$ python3 -q
>>> import numpy as np
>>> np.set_printoptions(suppress=True, linewidth=160)
>>> feats = np.load("data.npy")
>>> feats
array([[-8,  5, -5, -2,  1,  1, -1, -4],
       [ 5, -8,  5, -5, -2,  1,  1, -1],
       [-5,  5, -8,  5, -5, -2,  1,  1],
       [-2, -5,  5, -8,  5, -5, -2,  1],
       [ 1, -2, -5,  5, -8,  5, -5, -2],
       [ 1,  1, -2, -5,  5, -8,  5, -5],
       [-1,  1,  1, -2, -5,  5, -8,  5],
       [-4, -1,  1,  1, -2, -5,  5, -8]])
>>> x0 = np.array([2, 2, 1, 0, 0, 1, 2, 1])
>>> rhs = feats @ x0
>>> rhs
array([-16,   1,  -7, -17, -14,  -1,  -5, -12])
>>> np.round(np.linalg.solve(feats, 3 * rhs), 3) + 0
array([6., 6., 3., 0., 0., 3., 6., 3.])
>>> np.round(np.linalg.solve(feats, rhs + feats[:, 2]), 3)
array([ 2.,  2.,  2., -0., -0.,  1.,  2.,  1.])
>>> np.round(np.linalg.solve(feats, rhs), 3)
array([ 2.,  2.,  1., -0., -0.,  1.,  2.,  1.])
>>> def softmax(z):
...     e = np.exp(z - z.max(axis=-1, keepdims=True))
...     return e / e.sum(axis=-1, keepdims=True)
... 
>>> np.round(softmax(feats).sum(axis=1), 3)
array([1., 1., 1., 1., 1., 1., 1., 1.])
>>> scores = feats @ feats.T / np.sqrt(8)
>>> np.round(softmax(scores)[3] @ feats, 3)
array([-2., -5.,  5., -8.,  5., -5., -2.,  1.])
>>> np.round(softmax(scores), 3) + 0
array([[1., 0., 0., 0., 0., 0., 0., 0.],
       [0., 1., 0., 0., 0., 0., 0., 0.],
       [0., 0., 1., 0., 0., 0., 0., 0.],
       [0., 0., 0., 1., 0., 0., 0., 0.],
       [0., 0., 0., 0., 1., 0., 0., 0.],
       [0., 0., 0., 0., 0., 1., 0., 0.],
       [0., 0., 0., 0., 0., 0., 1., 0.],
       [0., 0., 0., 0., 0., 0., 0., 1.]])
>>> evals, V = np.linalg.eigh(feats)
>>> x0 = np.array([-9, 9, -2, -3, -5, -8, -7, 2])
>>> np.abs(feats).sum(axis=1).max(), round(np.abs(evals).max(), 3)
(np.int64(33), np.float64(22.573))
>>> round(x0 @ feats @ x0 / (x0 @ x0), 3), np.round(evals[0], 3), round(float(evals[-1]), 3)
(np.float64(-9.521), np.float64(-22.573), 6.011)
>>> (np.sign(V[:, -1].round(6)) == np.sign(V[0, -1].round(6))).astype(int)
array([1, 1, 0, 0, 1, 1, 0, 0])
>>> arr = np.loadtxt("w.csv", delimiter=",")
>>> arr
array([[6., 1., 1., 1.],
       [1., 6., 1., 1.],
       [1., 1., 6., 1.],
       [1., 1., 1., 6.]])
>>> # symmetric, so the eigenvalues are real
>>> evals, V = np.linalg.eigvalsh(arr)
Traceback (most recent call last):
  File "<python-input-23>", line 1, in <module>
    evals, V = np.linalg.eigvalsh(arr)
    ^^^^^^^^
ValueError: too many values to unpack (expected 2)
>>> evals, V = np.linalg.eigh(arr)
>>> (evals > 1e-8).sum(), (evals < -1e-8).sum()
(np.int64(4), np.int64(0))
>>> np.round(V @ np.diag(evals) @ V.T, 3)
array([[6., 1., 1., 1.],
       [1., 6., 1., 1.],
       [1., 1., 6., 1.],
       [1., 1., 1., 6.]])
>>> evals.sum(), np.trace(arr)
(np.float64(24.0), np.float64(24.0))
>>> np.abs(V[:, -1]).round(6).argmax()
np.int64(0)
>>> np.round(np.linalg.svd(arr, compute_uv=False), 3)
array([9., 5., 5., 5.])
>>> np.round(V.T @ arr @ V, 3) + 0
array([[5., 0., 0., 0.],
       [0., 5., 0., 0.],
       [0., 0., 5., 0.],
       [0., 0., 0., 9.]])
>>> np.round(np.linalg.eigvalsh(arr @ arr), 3)
array([25., 25., 25., 81.])
